In [1]: import numpy as np

In [2]: from numpy import linalg as LA

In [3]: np.set_printoptions(precision=2, suppress=True, linewidth=120, legacy="1.25")

In [4]: arr = np.load("run16.npy")

In [5]: arr
Out[5]: 
array([[  1.8,   0.8,   1. ,  -0.2,   0.6,  -1.9,   0.8,   0.8,   1.2],
       [ -0.6,  -1.1,   0. ,   0.3,   1.7,   0.3,   0.4,  -0.6,   1.8],
       [  1.3,   0.7,  -7.5,   1.3,   1.5,   0.6,   0.8,   1.6,   0. ],
       [ -2.7,   0.1,  -4.5,   0.1,  -0.1,  -0.6,  -1.9,  -0.5,  -0.2],
       [ -2.3,  -1.3,   0.5,  -1.1,  -0.5,  -0.1,   0.6,   1.1,   0.3],
       [  0. ,  -0.9,   6. ,   2.1,   0.3,   0.7,  -1.2,  -1.7,  -1.2],
       [  0.5,  -0.9,   3. ,   0.6,  -0.3,   0.6,   0.7,  -0.6,  -0.3],
       [ -1.8,   0. ,   9. ,  -1.3,  -1.6,  -1.2,  -1.4,  -1.7,  -1.9],
       [ -1.2,   0.2,  -5.5,  -0.6,  -0.3,  -2. ,  -1.2,  -1.1,  -1.7],
       [  1.2,  -0.1, -11. ,  -1.1,  -1. ,  -0.3,   0.2,   0.7,   0.3],
       [ -0.9,  -0.2,   5. ,  -1.4,   0.8,  -0.8,   0. ,   0. ,   0.4],
       [ -0.1,  -1. ,   2. ,   1.6,   0. ,   1.1,   0.9,   0.3,  -0.5]])

In [6]: hat = arr @ LA.solve(arr.T @ arr, arr.T)

In [7]: np.diag(hat)
Out[7]: array([0.98, 0.82, 0.73, 0.79, 0.82, 0.96, 0.36, 0.55, 0.9 , 0.88, 0.68, 0.52])

In [8]: LA.matrix_rank(np.eye(12) - hat)
Out[8]: 3

In [9]: np.round(LA.eigvalsh(hat), 2) + 0
Out[9]: array([0., 0., 0., 1., 1., 1., 1., 1., 1., 1., 1., 1.])

In [10]: hat @ arr[:, 5]
Out[10]: array([-1.9,  0.3,  0.6, -0.6, -0.1,  0.7,  0.6, -1.2, -2. , -0.3, -0.8,  1.1])

In [11]: np.allclose(hat @ hat, hat)
Out[11]: True

In [12]: M2 = arr / LA.norm(arr, axis=1, keepdims=True)

In [13]: G = M2 @ M2.T

In [14]: np.argwhere(np.triu(np.abs(G) > 0.95, 1))
Out[14]: array([[2, 7]])

In [15]: round(float(np.degrees(np.arccos(np.clip(G[11, 2], -1, 1)))), 2)
Out[15]: 117.69

In [16]: G[11]
Out[16]: array([-0.1 ,  0.14, -0.46, -0.62,  0.14,  0.74,  0.84,  0.45, -0.73, -0.68,  0.41,  1.  ])

In [17]: LA.norm(M2, axis=1)
Out[17]: array([1., 1., 1., 1., 1., 1., 1., 1., 1., 1., 1., 1.])

In [18]: (G - 2 * np.eye(12)).round(6).argmax(axis=1)
Out[18]: array([10,  4,  9,  8, 10,  6,  5, 10,  3,  2,  7,  6])

In [19]: K = np.loadtxt("out1.csv", delimiter=",")

In [20]: K
Out[20]: 
array([[ 0.,  5.,  0.,  0.,  0.,  0.,  0.,  0.,  0.,  0.,  0.,  0.,  0.,  0.,  0.],
       [ 5.,  1.,  5.,  0.,  0.,  0.,  0.,  0.,  0.,  0.,  0.,  0.,  0.,  0.,  0.],
       [ 0.,  5.,  3.,  5.,  0.,  0.,  0.,  0.,  0.,  0.,  0.,  0.,  0.,  0.,  0.],
       [ 0.,  0.,  5., -1.,  5.,  0.,  0.,  0.,  0.,  0.,  0.,  0.,  0.,  0.,  0.],
       [ 0.,  0.,  0.,  5.,  2.,  5.,  0.,  0.,  0.,  0.,  0.,  0.,  0.,  0.,  0.],
       [ 0.,  0.,  0.,  0.,  5., -2.,  5.,  0.,  0.,  0.,  0.,  0.,  0.,  0.,  0.],
       [ 0.,  0.,  0.,  0.,  0.,  5., -2.,  5.,  0.,  0.,  0.,  0.,  0.,  0.,  0.],
       [ 0.,  0.,  0.,  0.,  0.,  0.,  5.,  2.,  5.,  0.,  0.,  0.,  0.,  0.,  0.],
       [ 0.,  0.,  0.,  0.,  0.,  0.,  0.,  5.,  1.,  5.,  0.,  0.,  0.,  0.,  0.],
       [ 0.,  0.,  0.,  0.,  0.,  0.,  0.,  0.,  5., -1.,  5.,  0.,  0.,  0.,  0.],
       [ 0.,  0.,  0.,  0.,  0.,  0.,  0.,  0.,  0.,  5., -3.,  5.,  0.,  0.,  0.],
       [ 0.,  0.,  0.,  0.,  0.,  0.,  0.,  0.,  0.,  0.,  5., -3.,  5.,  0.,  0.],
       [ 0.,  0.,  0.,  0.,  0.,  0.,  0.,  0.,  0.,  0.,  0.,  5.,  1.,  5.,  0.],
       [ 0.,  0.,  0.,  0.,  0.,  0.,  0.,  0.,  0.,  0.,  0.,  0.,  5.,  3.,  5.],
       [ 0.,  0.,  0.,  0.,  0.,  0.,  0.,  0.,  0.,  0.,  0.,  0.,  0.,  5., -2.]])

In [21]: U, sv, Vh = LA.svd(K)

In [22]: np.argmax(sv[:-1] / (sv[1:] + 1e-6)) + 1
Out[22]: 14

In [23]: M2 = U[:, :14] @ np.diag(sv[:14]) @ Vh[:14]

In [24]: np.round(LA.norm(K - M2, 2), 2), round(sv[14], 2)
Out[24]: (0.17, 0.17)

In [25]: round(np.abs(K - M2).max(), 2)
Out[25]: 0.03

In [26]: LA.matrix_rank(K, rtol=0.05)
Out[26]: 14

In [27]: np.trace(K)
Out[27]: -1.0

In [28]: round(float(np.abs(LA.eigvals(K)).max()), 2)
Out[28]: 11.02

In [29]: Q, R = LA.qr(K)

In [30]: np.trace(Q @ Q.T)
Out[30]: 15.0

In [31]: abs(R[0, 0]), round(float(LA.norm(K[:, 0])), 2)
Out[31]: (5.0, 5.0)

In [32]: np.allclose(R.T @ R, K.T @ K)
Out[32]: True

In [33]: round(float(LA.eigvalsh(K).min()), 2)
Out[33]: -11.02

In [34]: try:
    ...:     LA.cholesky(K)
    ...: except LA.LinAlgError as e:
    ...:     print("failed:", e)
    ...: 
failed: Matrix is not positive definite

In [35]: Q, V = LA.qr(K[:, :8])[0], LA.qr(K[:, 8:])[0]

In [36]: sv = LA.svd(Q.T @ V, compute_uv=False)

In [37]: (sv > 0.9).sum()
Out[37]: 1

In [38]: np.degrees(np.arccos(sv.clip(0, 1)))
Out[38]: array([ 5.6 , 38.84, 90.  , 90.  , 90.  , 90.  , 90.  ])

In [39]: round(float(LA.norm(Q @ Q.T - V @ V.T, 2)), 2)
Out[39]: 1.0

In [40]: J = np.load("block6.npy")

In [41]: J
Out[41]: 
array([[ 144,   72,   92, -107,   18,   60,    8,   11],
       [  72,  154,   48, -114,   22,  -45,  -39,  103],
       [  92,   48,  214, -153,   72,  -17,  -77,    4],
       [-107, -114, -153,  167,  -49,   24,   97,  -59],
       [  18,   22,   72,  -49,  104, -110,  -22,  -55],
       [  60,  -45,  -17,   24, -110,  195,   60,   19],
       [   8,  -39,  -77,   97,  -22,   60,  179,  -45],
       [  11,  103,    4,  -59,  -55,   19,  -45,  137]])

In [42]: U, sv, Vh = LA.svd(J)

In [43]: sv.round(2) + 0
Out[43]: array([555.63, 305.69, 230.05, 151.48,  51.15,   0.  ,   0.  ,   0.  ])

In [44]: M2 = U[:, :5] @ np.diag(sv[:5]) @ Vh[:5]

In [45]: round(float(np.abs(J - M2).max()), 2)
Out[45]: 0.0

In [46]: LA.matrix_rank(J, rtol=0.05)
Out[46]: 5

In [47]: LA.matrix_rank(M2)
Out[47]: 5

In [48]: np.round(LA.norm(J - M2) / LA.norm(J), 2)
Out[48]: 0.0

In [49]: np.round(LA.norm(J - M2, 2), 2), round(float(sv[5]), 2)
Out[49]: (0.0, 0.0)

In [50]: M = np.loadtxt("x.csv", delimiter=",")

In [51]: M
Out[51]: 
array([[-26.,   3.,  -7.,   4.,   6.,  -2.,  -3.,   0.,  -8.,  -4.,  -6.,   9.,  -9.,   6.],
       [  1.,  -8.,  -4.,   2.,  -6.,  -8.,   9.,   3.,  -6.,  -6.,  -6.,  -3.,  -6.,  -3.],
       [  3.,   8.,  -2.,  -4.,   8.,   6.,   6.,   2.,  -7.,   7.,   1.,  -7.,  -4.,  -6.],
       [ -9.,   8.,  -5., -24.,   4.,   6.,   8.,   8.,  -1.,   9.,   9.,   6.,  -6.,  -7.],
       [  3.,   1.,   8.,   9., -17.,   3.,   1.,  -1.,  -3.,   7.,  -4.,   1.,  -3.,   8.],
       [  3.,  -4.,  -6.,   5.,  -1.,   3.,   4.,  -7.,   7.,  -2.,  -9.,   4.,  -7.,  -9.],
       [ -6.,  -6.,  -8.,  -7.,   6.,   2., -38.,   2.,   5.,   0.,   4.,   4.,  -6.,   5.],
       [  5.,   5.,   6.,   8.,   4.,   4.,   6.,  24.,   1.,   8.,   4.,  -2.,   3.,  -4.],
       [  8.,  -4.,  -7.,   1.,   1.,   2.,  -9.,   8.,  -2.,  -8.,   9.,  -5.,   8.,   4.],
       [  3.,  -3.,   5.,   2.,  -7.,  -3.,  -5.,   2.,  -8.,   1.,   7.,  -5.,  -1.,  -8.],
       [  7.,   0.,   8.,   9.,   2.,   1.,   7.,   9.,   9.,   8.,  35.,   2.,   6.,  -5.],
       [  2.,  -3.,   9.,   3.,  -9.,   9.,   2.,   8.,   1.,  -2.,  -5.,  30.,  -2.,   2.],
       [ -2.,  -9.,  -3.,   4.,  -9.,  -8.,   0.,  -1.,  -4.,  -8.,   6.,   3.,  -8.,  -8.],
       [  6.,  -8.,  -6.,   2.,  -3.,  -8.,   2.,  -7.,   3.,   9.,   2.,  -8.,  -4.,  14.]])

In [52]: T = np.stack([arr, 2 * arr, arr[::-1]])

In [53]: LA.norm(T, axis=(1, 2))
Out[53]: array([22.18, 44.37, 22.18])

In [54]: (T @ arr.T).shape
Out[54]: (3, 12, 12)

In [55]: np.allclose(M @ M.T, M.T @ M)
Out[55]: False

In [56]: LA.determinant(M)
Traceback (most recent call last):
  Cell In[56], line 1
    LA.determinant(M)
AttributeError: module 'numpy.linalg' has no attribute 'determinant'


In [57]: np.sort(np.abs(LA.eigvals(M)))
Out[57]: array([ 3.24,  5.95,  5.95, 14.35, 14.35, 20.98, 20.98, 21.01, 21.01, 24.01, 30.97, 36.39, 37.42, 37.42])

In [58]: round(float(np.abs(LA.eigvals(M)).max()), 2)
Out[58]: 37.42

In [59]: np.allclose(M, M.T)
Out[59]: False

In [60]: U, sv, Vh = LA.svd(M, full_matrices=False)

In [61]: np.abs(Vh[0])
Out[61]: array([0.36, 0.11, 0.27, 0.14, 0.02, 0.08, 0.44, 0.33, 0.09, 0.23, 0.54, 0.11, 0.22, 0.19])

In [62]: np.abs(U[:, 0]).round(6).argmax()
Out[62]: 10

In [63]: np.allclose(U * sv @ Vh, M)
Out[63]: True

In [64]: (sv > 1e-8).sum()
Out[64]: 14

In [65]: sv / sv[0]
Out[65]: array([1.  , 0.86, 0.79, 0.74, 0.56, 0.49, 0.48, 0.42, 0.35, 0.34, 0.21, 0.15, 0.05, 0.02])

In [66]: W0 = np.load("dump.npy")

In [67]: W0
Out[67]: 
array([[0, 0, 0, 0, 0, 1, 0, 0],
       [0, 0, 0, 0, 0, 0, 0, 1],
       [0, 1, 0, 0, 0, 0, 0, 0],
       [0, 0, 1, 0, 0, 0, 0, 0],
       [0, 0, 0, 0, 0, 0, 1, 0],
       [0, 0, 0, 1, 0, 0, 0, 0],
       [0, 0, 0, 0, 1, 0, 0, 0],
       [1, 0, 0, 0, 0, 0, 0, 0]])

In [68]: # splits into 2 blocks

In [69]: rng = np.random.default_rng(434570)

In [70]: labels = rng.permutation(8)

In [71]: labels
Out[71]: array([0, 5, 2, 7, 3, 6, 1, 4])

In [72]: M2 = W0[labels][:, labels]

In [73]: np.round(LA.det(M2), 2), round(float(LA.det(W0[labels])), 2)
Out[73]: (1.0, 1.0)

In [74]: M2
Out[74]: 
array([[0, 1, 0, 0, 0, 0, 0, 0],
       [0, 0, 0, 0, 1, 0, 0, 0],
       [0, 0, 0, 0, 0, 0, 1, 0],
       [1, 0, 0, 0, 0, 0, 0, 0],
       [0, 0, 1, 0, 0, 0, 0, 0],
       [0, 0, 0, 0, 0, 0, 0, 1],
       [0, 0, 0, 1, 0, 0, 0, 0],
       [0, 0, 0, 0, 0, 1, 0, 0]])

In [75]: np.diag(M2)
Out[75]: array([0, 0, 0, 0, 0, 0, 0, 0])

In [76]: f = np.array([0, 1, 1, 3, 0, 1, 0, 2])

In [77]: M2 = W0 + np.outer(f, np.eye(8)[4])

In [78]: LA.matrix_rank(LA.inv(M2) - LA.inv(W0), tol=1e-8)
Out[78]: 1

In [79]: W0 @ W0.T
Out[79]: 
array([[1, 0, 0, 0, 0, 0, 0, 0],
       [0, 1, 0, 0, 0, 0, 0, 0],
       [0, 0, 1, 0, 0, 0, 0, 0],
       [0, 0, 0, 1, 0, 0, 0, 0],
       [0, 0, 0, 0, 1, 0, 0, 0],
       [0, 0, 0, 0, 0, 1, 0, 0],
       [0, 0, 0, 0, 0, 0, 1, 0],
       [0, 0, 0, 0, 0, 0, 0, 1]])

In [80]: W0[:, 6] @ W0[:, 1]
Out[80]: 0

In [81]: LA.svd(W0, compute_uv=False)
Out[81]: array([1., 1., 1., 1., 1., 1., 1., 1.])

In [82]: labels = rng.permutation(8)

In [83]: M2 = W0[:, labels] * rng.choice([-1, 1], 8)

In [84]: M2
Out[84]: 
array([[ 0,  0,  0,  0,  0, -1,  0,  0],
       [ 0,  0, -1,  0,  0,  0,  0,  0],
       [ 1,  0,  0,  0,  0,  0,  0,  0],
       [ 0,  0,  0,  0,  1,  0,  0,  0],
       [ 0,  0,  0,  0,  0,  0,  0,  1],
       [ 0, -1,  0,  0,  0,  0,  0,  0],
       [ 0,  0,  0,  0,  0,  0, -1,  0],
       [ 0,  0,  0, -1,  0,  0,  0,  0]])

In [85]: U, _, Vh = LA.svd(W0.T @ M2)

In [86]: LA.lstsq(W0, M2)[0]
Out[86]: 
array([[ 0.,  0.,  0., -1.,  0.,  0.,  0.,  0.],
       [ 1.,  0.,  0.,  0.,  0.,  0.,  0.,  0.],
       [ 0.,  0.,  0.,  0.,  1.,  0.,  0.,  0.],
       [ 0., -1.,  0.,  0.,  0.,  0.,  0.,  0.],
       [ 0.,  0.,  0.,  0.,  0.,  0., -1.,  0.],
       [ 0.,  0.,  0.,  0.,  0., -1.,  0.,  0.],
       [ 0.,  0.,  0.,  0.,  0.,  0.,  0.,  1.],
       [ 0.,  0., -1.,  0.,  0.,  0.,  0.,  0.]])

In [87]: vec = np.array([-2, 3, -1, -1, 0, 2, 0, -3])

In [88]: y = M2 @ vec

In [89]: y
Out[89]: array([-2,  1, -2,  0, -3, -3,  0,  1])

In [90]: LA.solve(M2, M2[:, 2])
Out[90]: array([ 0., -0.,  1., -0.,  0., -0., -0.,  0.])

In [91]: LA.solve(M2, -1 * y)
Out[91]: array([ 2., -3.,  1.,  1.,  0., -2., -0.,  3.])

In [92]: LA.solve(M2, y + M2[:, 1])
Out[92]: array([-2.,  4., -1., -1.,  0.,  2., -0., -3.])

In [93]: LA.solve(M2.T, M2[2])
Out[93]: array([-0., -0.,  1.,  0.,  0., -0., -0., -0.])

In [94]: data = np.array([[1, 3, -3, 1, -2, 1, 2, -2, 1, 2],
    ...:     [-2, -2, -2, 1, -3, 1, -3, 3, 2, 0],
    ...:     [-2, 3, -2, 1, -2, 0, -2, -2, 3, 2],
    ...:     [1, 2, -1, 0, 1, 0, 2, 3, 2, 1],
    ...:     [3, 2, 1, -2, 0, 1, -2, 1, 3, 2],
    ...:     [-3, 2, 3, 0, 0, -2, -3, 2, -2, 0],
    ...:     [-3, -2, 2, 2, -1, -3, -2, 3, 1, 3],
    ...:     [2, -3, -3, -1, 0, -2, -3, -2, 1, -1],
    ...:     [-3, 3, -3, 3, 3, -1, -2, 3, 0, -2],
    ...:     [2, -2, -2, 2, 0, 0, -2, 0, 3, -1],
    ...:     [0, 3, 3, 3, 3, -2, -3, 0, 0, -1],
    ...:     [-1, -3, -1, 1, -2, -3, 3, 1, -1, 3]])

In [95]: data[-1] = data[0] + -1 * data[1]

In [96]: data
Out[96]: 
array([[ 1,  3, -3,  1, -2,  1,  2, -2,  1,  2],
       [-2, -2, -2,  1, -3,  1, -3,  3,  2,  0],
       [-2,  3, -2,  1, -2,  0, -2, -2,  3,  2],
       [ 1,  2, -1,  0,  1,  0,  2,  3,  2,  1],
       [ 3,  2,  1, -2,  0,  1, -2,  1,  3,  2],
       [-3,  2,  3,  0,  0, -2, -3,  2, -2,  0],
       [-3, -2,  2,  2, -1, -3, -2,  3,  1,  3],
       [ 2, -3, -3, -1,  0, -2, -3, -2,  1, -1],
       [-3,  3, -3,  3,  3, -1, -2,  3,  0, -2],
       [ 2, -2, -2,  2,  0,  0, -2,  0,  3, -1],
       [ 0,  3,  3,  3,  3, -2, -3,  0,  0, -1],
       [ 3,  5, -1,  0,  1,  0,  5, -5, -1,  2]])

In [97]: G = data.T @ data

In [98]: (data @ data.T).shape
Out[98]: (12, 12)

In [99]: LA.matrix_rank(G)
Out[99]: 10
